In [1]: import numpy as np

In [2]: import numpy.linalg as la

In [3]: np.set_printoptions(precision=1, suppress=True, linewidth=120, floatmode="fixed")

In [4]: def rnd(a):
   ...:     return np.round(a, 1) + 0
   ...: 

In [5]: X = np.array([[-3, -2, -1], [0, 1, 2], [3, 4, 5]])

In [6]: rng = np.random.default_rng(3)

In [7]: idx = rng.permutation(3)

In [8]: idx
Out[8]: array([2, 1, 0])

In [9]: M2 = X[idx][:, idx]

In [10]: print(np.trace(M2))
3

In [11]: rnd(np.sort(np.abs(la.eigvals(M2))))
Out[11]: array([0.0, 3.0, 6.0])

In [12]: M2
Out[12]: 
array([[ 5,  4,  3],
       [ 2,  1,  0],
       [-1, -2, -3]])

In [13]: print(np.allclose(M2, X))
False

In [14]: rnd(np.abs(la.eigvals(M2)).max())
Out[14]: np.float64(6.0)

In [15]: M2.inv()
Traceback (most recent call last):
  Cell In[15], line 1
    M2.inv()
AttributeError: 'numpy.ndarray' object has no attribute 'inv'


In [16]: print(rnd(la.norm(X, 2) / la.norm(X)))
1.0

In [17]: M2 = X + rng.integers(-2, 3, (3, 2)) @ rng.integers(-2, 3, (2, 3))

In [18]: M2
Out[18]: 
array([[ 1,  1,  1],
       [ 4,  7,  4],
       [-1,  0,  3]])

In [19]: print(np.abs(M2 - X).sum(axis=1))
[ 9 12 10]

In [20]: m1 = np.load("sample3.npy")

In [21]: print(m1)
[[-2.0  1.0  0.0]
 [ 0.0 -2.0  1.0]
 [ 0.0  0.0 -2.0]]

In [22]: M2 = m1 / np.sqrt((m1 ** 2).mean(axis=1, keepdims=True))

In [23]: la.matrix_rank(M2) == la.matrix_rank(m1)
Out[23]: np.True_

In [24]: la.matrix_rank(m1 - m1.mean(axis=1, keepdims=True))
Out[24]: np.int64(2)

In [25]: W0 = np.load("m.npy")

In [26]: W0
Out[26]: 
array([[ 6, -6, -5],
       [-6,  9,  3],
       [-5,  3, 26]])

In [27]: theta = np.radians(60)

In [28]: Rm = np.eye(3)

In [29]: Rm[1, 1] = Rm[0, 0] = np.cos(theta)

In [30]: Rm[1, 0], Rm[0, 1] = -np.sin(theta), np.sin(theta)

In [31]: print(rnd(Rm))
[[ 0.5  0.9  0.0]
 [-0.9  0.5  0.0]
 [ 0.0  0.0  1.0]]

In [32]: M2 = W0 @ Rm.T

In [33]: print(np.allclose(la.norm(W0, axis=1), la.norm(M2, axis=1)))
True

In [34]: rnd(np.abs(M2 - W0).max(axis=0))
Out[34]: array([10.8,  2.8,  0.0])

In [35]: print(rnd(M2))
[[-2.2 -8.2 -5.0]
 [ 4.8  9.7  3.0]
 [ 0.1  5.8 26.0]]

In [36]: K = np.load("out19.npy")

In [37]: print(K)
[[-1  0  0]
 [-4  0  0]
 [-5 -2  3]]

In [38]: K.shape
Out[38]: (3, 3)

In [39]: K[:, 3]
Traceback (most recent call last):
  Cell In[39], line 1
    K[:, 3]
IndexError: index 3 is out of bounds for axis 1 with size 3


In [40]: np.zeros(3, 3)
Traceback (most recent call last):
  Cell In[40], line 1
    np.zeros(3, 3)
TypeError: Cannot interpret '3' as a data type


In [41]: K[3]
Traceback (most recent call last):
  Cell In[41], line 1
    K[3]
IndexError: index 3 is out of bounds for axis 0 with size 3


In [42]: np.diff(K, axis=0)
Out[42]: 
array([[-3,  0,  0],
       [-1, -2,  3]])

In [43]: mat = np.load("case2.npy")

In [44]: mat
Out[44]: 
array([[2, 2, 2],
       [2, 4, 4],
       [2, 4, 6]])

In [45]: w1 = np.array([[2, 1, 1], [3, 1, 0], [3, 1, 3]])

In [46]: b = np.array([-2, -3, 3])

In [47]: H = np.maximum(mat @ w1 + b, 0)

In [48]: la.matrix_rank(H)
Out[48]: np.int64(3)

In [49]: print(H)
[[14  3 11]
 [26  7 17]
 [32  9 23]]

In [50]: (H > 0).astype(int)
Out[50]: 
array([[1, 1, 1],
       [1, 1, 1],
       [1, 1, 1]])

In [51]: print((H > 0).mean(axis=0))
[1.0 1.0 1.0]

In [52]: W2 = np.array([[2, 2, 0], [1, -1, -2], [-1, 2, 1]])

In [53]: (H @ W2).round(6).argmax(axis=1)
Out[53]: array([1, 1, 1])

In [54]: H @ W2
Out[54]: 
array([[ 20,  47,   5],
       [ 42,  79,   3],
       [ 50, 101,   5]])

In [55]: hat = np.triu(np.array([[2, 2, 3], [0, 1, 0], [1, 1, 3]]), 1) + np.eye(3)

In [56]: M2 = hat @ mat @ la.inv(hat)

In [57]: rnd(np.poly(M2))
Out[57]: array([  1.0, -12.0,  20.0,  -8.0])

In [58]: rnd(la.det(M2))
Out[58]: np.float64(8.0)

In [59]: E = np.load("mat.npy")

In [60]: E
Out[60]: 
array([[ 4, -4,  2, -2],
       [-4,  0, -2,  0],
       [-2,  2,  2, -2],
       [ 2,  0, -2,  0]])

In [61]: hat = np.triu(np.array([[6, -8, 9, 0], [8, 3, -7, -3], [8, 9, 1, 5], [1, 3, -2, 8]]), 1) + np.eye(4)

In [62]: M2 = hat @ E @ la.inv(hat)

In [63]: print(M2)
[[   18.0   158.0   980.0 -4446.0]
 [    4.0    18.0    80.0  -332.0]
 [    8.0    66.0   382.0 -1714.0]
 [    2.0    16.0    92.0  -412.0]]

In [64]: print(rnd(np.poly(M2)))
[  1.0  -6.0   0.0  72.0 144.0]

In [65]: la.matrix_rank(M2)
Out[65]: np.int64(4)

In [66]: hat @ E - E @ hat
Out[66]: 
array([[ 14.0,  50.0, -30.0, -40.0],
       [  8.0, -46.0,  28.0,  24.0],
       [ 10.0, -16.0,  22.0,  -4.0],
       [  0.0,  16.0, -18.0,  10.0]])

In [67]: np.trace(M2), np.trace(E)
Out[67]: (np.float64(6.0), np.int64(6))

In [68]: w1 = np.array([[1, 0, 1, 7], [1, 9, 7, 9], [9, 1, 4, 2], [0, 5, 9, 4]])

In [69]: b = np.array([-7, -3, -3, 1])

In [70]: H = np.maximum(M2 @ w1 + b, 0)

In [71]: H
Out[71]: 
array([[8989.0,    0.0,    0.0,    0.0],
       [ 735.0,    0.0,    0.0,    0.0],
       [3505.0,    0.0,    0.0,    0.0],
       [ 839.0,    0.0,    0.0,    0.0]])

In [72]: W2 = np.array([[-2, 1], [3, 1], [0, -2], [0, 2]])

In [73]: print((H @ W2).round(6).argmax(axis=1))
[1 1 1 1]

In [74]: print(w1 @ W2)
[[ -2  13]
 [ 25  14]
 [-15   6]
 [ 15  -5]]

In [75]: rnd(H @ la.pinv(H) @ H)
Out[75]: 
array([[8989.0,    0.0,    0.0,    0.0],
       [ 735.0,    0.0,    0.0,    0.0],
       [3505.0,    0.0,    0.0,    0.0],
       [ 839.0,    0.0,    0.0,    0.0]])

In [76]: np.abs(np.diag(la.qr(H)[1])) > 1e-9
Out[76]: array([ True, False, False, False])

In [77]: feats = np.load("w.npy")

In [78]: feats
Out[78]: 
array([[-6.8, -6.5,  3.3],
       [ 8.8, -4.0,  2.5],
       [-0.6, -5.8,  8.1],
       [-8.4, -3.4,  4.3],
       [-3.8,  6.0, -7.0],
       [ 1.0,  8.2,  5.6],
       [ 0.7,  7.2,  6.9],
       [-0.9,  9.4,  3.4],
       [ 5.7, -2.5, -7.8],
       [-8.6, -3.4,  3.9],
       [ 5.6,  0.2,  8.3]])

In [79]: Xc = feats - feats.mean(axis=1)
Traceback (most recent call last):
  Cell In[79], line 1
    Xc = feats - feats.mean(axis=1)
ValueError: operands could not be broadcast together with shapes (11,3) (11,) 


In [80]: Xc = feats - feats.mean(axis=0)

In [81]: left, s, VT = la.svd(Xc, full_matrices=False)

In [82]: np.abs(left[:, 0]).argmax()
Out[82]: np.int64(0)

In [83]: rnd(s)
Out[83]: array([20.0, 17.6, 17.0])

In [84]: np.searchsorted(np.cumsum(s ** 2) / (s ** 2).sum(), 0.9) + 1
Out[84]: np.int64(3)

In [85]: la.matrix_rank(Xc)
Out[85]: np.int64(3)

In [86]: O, vecs = la.qr(feats[:, :2])[0], la.qr(feats[:, 2:])[0]

In [87]: s = la.svd(O.T @ vecs, compute_uv=False)

In [88]: (s > 0.9).sum()
Out[88]: np.int64(0)

In [89]: rnd(s)
Out[89]: array([0.1])

In [90]: x = np.array([-1, 1, 0])

In [91]: rhs = feats @ x

In [92]: rnd(la.lstsq(feats, rhs)[0])
Out[92]: array([-1.0,  1.0,  0.0])

In [93]: rnd(la.solve(feats.T @ feats, feats.T @ rhs))
Out[93]: array([-1.0,  1.0,  0.0])

In [94]: rnd(rhs)
Out[94]: array([  0.3, -12.8,  -5.2,   5.0,   9.8,   7.2,   6.5,  10.3,  -8.2,   5.2,  -5.4])

In [95]: rhs = rhs + 0.1 * rng.normal(size=11)

In [96]: print(rnd(rhs))
[  0.3 -12.9  -4.9   5.0   9.8   7.2   6.4  10.2  -8.2   5.2  -5.4]

In [97]: b, *_ = la.lstsq(feats, rhs)

In [98]: rnd(feats.T @ (rhs - feats @ b))
Out[98]: array([0.0, 0.0, 0.0])

In [99]: x = np.array([5, 1, -5])

In [100]: rhs = feats @ x

In [101]: b, lr = np.zeros(3), 1 / la.norm(feats, 2) ** 2

In [102]: for i in range(250):
     ...:     b -= lr * feats.T @ (feats @ b - rhs)
     ...:     if i % 50 == 0: print(i, round(la.norm(feats @ b - rhs), 1))
     ...: 
0 7.8
50 0.0
100 0.0
150 0.0
200 0.0

In [103]: rnd(la.cond(feats))
Out[103]: np.float64(1.2)

In [104]: b
Out[104]: array([ 5.0,  1.0, -5.0])

In [105]: x = np.array([1, 3, -3])

In [106]: (K * x).sum(axis=1)
Out[106]: array([ -1,  -4, -20])

In [107]: K @ np.ones(3)
Out[107]: array([-1.0, -4.0, -4.0])

In [108]: K @ (2 * x)
Out[108]: array([ -2,  -8, -40])

In [109]: data = np.load("run17.npy")

In [110]: print(data)
[[6.0 0.0 0.0]
 [0.0 6.0 0.0]
 [0.0 0.0 6.0]]

In [111]: rnd(la.det(data))
Out[111]: np.float64(216.0)

In [112]: data @ data
Out[112]: 
array([[36.0,  0.0,  0.0],
       [ 0.0, 36.0,  0.0],
       [ 0.0,  0.0, 36.0]])

In [113]: (data != 0).astype(int)
Out[113]: 
array([[1, 0, 0],
       [0, 1, 0],
       [0, 0, 1]])

In [114]: w1 = np.array([[3, 2], [2, 1], [1, 1]])

In [115]: b = np.array([3, 2])

In [116]: H = np.maximum(data @ w1 + b, 0)

In [117]: la.matrix_rank(H)
Out[117]: np.int64(2)

In [118]: W2 = np.array([[-3, -3, -3], [0, 0, -1]])

In [119]: w1 @ W2
Out[119]: 
array([[ -9,  -9, -11],
       [ -6,  -6,  -7],
       [ -3,  -3,  -4]])

In [120]: (H @ W2).round(6).argmax(axis=1)
Out[120]: array([0, 0, 0])
